$ ipython --no-banner

In [1]: import numpy as np

In [2]: from numpy import linalg as LA

In [3]: np.set_printoptions(precision=2, suppress=True, linewidth=120, sign=" ")

In [4]: A = np.loadtxt("run10.csv", delimiter=",")

In [5]: A
Out[5]: 
array([[ -0.9,   1.2,   0.9],
       [ -1.2,   0.7,  -1.3],
       [  1.2,  -0.1,  -2.7],
       [ -1.9,   0.3,  -0.4],
       [ -0.9,  -0.5,   0.9],
       [  1. ,   0.3,   0.3],
       [  0. ,  -0.4,   1.2],
       [  0.2,   0. ,   0.4],
       [ -0.8,   1. ,   2. ],
       [  1.1,  -1.7,  -0.5],
       [  0.6,   0.9,  -1.3],
       [ -0.7,   0.7,  -1.6],
       [ 10. , -20. ,   2. ],
       [ -0.1,  -1.5,  -0.1],
       [  0.1,   1.6,   0.5],
       [  1.4,  -0.1,   3.1],
       [  1.1,   1.4,  -1.4],
       [ -0.7,  -0.8,  -0.4],
       [ -1.3,  -0.8,   0.6],
       [  0.5,  -0.8,  -0.2],
       [  0.4,   0.9,  -1.5],
       [  1.5,  -0.3,   1. ],
       [ -0.4,  -0.8,  -0.9]])

In [6]: basis = A[[17, 21]].astype(float)

In [7]: for _ in range(7):
   ...:     lab = LA.norm(A[:, None] - basis, axis=-1).argmin(axis=1)
   ...:     basis = np.array([A[lab == j].mean(axis=0) for j in range(2)])
   ...: 

In [8]: lab
Out[8]: array([ 0,  0,  0,  0,  0,  0,  0,  0,  0,  0,  0,  0,  1,  0,  0,  0,  0,  0,  0,  0,  0,  0,  0])

In [9]: np.abs(basis[1] - basis[0]).argmax()
Out[9]: np.int64(1)

In [10]: basis[1] - basis[0]
Out[10]: array([  9.99, -20.05,   2.06])

In [11]: data = np.load("block8.npy")

In [12]: data
Out[12]: 
array([[-2,  3,  1],
       [-5,  5, -1],
       [-1,  3,  0],
       [-2,  1, -5],
       [ 2, -4, -3],
       [-2,  5,  0]])

In [13]: u = np.array([-1, -3])

In [14]: np.cross(data[3, :3], data[4, :3])
Out[14]: array([-23, -16,   6])

In [15]: np.correlate(data[3], data[4], "full")
Out[15]: array([  6,   5,   7,  22, -10])

In [16]: np.convolve(data[3], u)
Out[16]: array([  2,   5,   2,  15])

In [17]: J = np.load("a.npy")

In [18]: J
Out[18]: 
array([[-0.7 , -1.53,  1.7 ],
       [-1.1 , -0.01,  0.  ],
       [ 0.9 ,  1.05, -1.  ],
       [ 0.4 , -1.04,  1.  ],
       [-0.5 ,  0.58, -0.4 ],
       [ 0.5 ,  0.53, -0.5 ],
       [ 0.1 ,  0.22, -0.1 ],
       [-0.7 , -0.25,  0.1 ],
       [-1.4 ,  1.12, -1.1 ],
       [ 1.9 ,  2.09, -2.  ],
       [-1.6 ,  0.48, -0.6 ],
       [ 0.  , -0.06,  0.1 ],
       [ 0.6 , -0.89,  1.  ],
       [ 0.6 ,  1.05, -1.  ],
       [-0.2 , -1.11,  1.2 ],
       [-0.1 ,  0.23, -0.1 ],
       [ 2.1 ,  1.47, -1.4 ],
       [ 0.4 , -0.95,  1.1 ],
       [ 0.3 ,  0.05,  0.1 ],
       [ 0.  , -0.68,  0.7 ],
       [ 0.5 ,  1.08, -1.1 ],
       [ 1.6 ,  1.33, -1.4 ],
       [ 0.2 ,  0.79, -0.8 ],
       [ 0.  , -0.29,  0.2 ],
       [-1.1 ,  0.52, -0.5 ],
       [-1.2 ,  0.68, -0.6 ],
       [ 0.1 ,  0.57, -0.8 ],
       [-0.4 , -0.05,  0.  ]])

In [19]: dist = LA.norm(J[:, None] - J[None], axis=-1)

In [20]: dist.mean(axis=1).argmax()
Out[20]: np.int64(9)

In [21]: dist.shape
Out[21]: (28, 28)

In [22]: np.flatnonzero(dist[8] < dist.mean() / 2)
Out[22]: array([  8,  10,  24,  25])

In [23]: (dist + 1e9 * np.eye(28)).round(6).argmin(axis=1)
Out[23]: 
array([ 14,   7,  13,  17,  15,  22,  15,  27,  25,  16,  25,  23,  17,  20,  17,   6,  21,   3,  11,   3,  13,  16,
        26,  11,  25,  24,  22,   7])

In [24]: dist[8].round(6).argsort(kind="stable")[:4]
Out[24]: array([  8,  25,  10,  24])
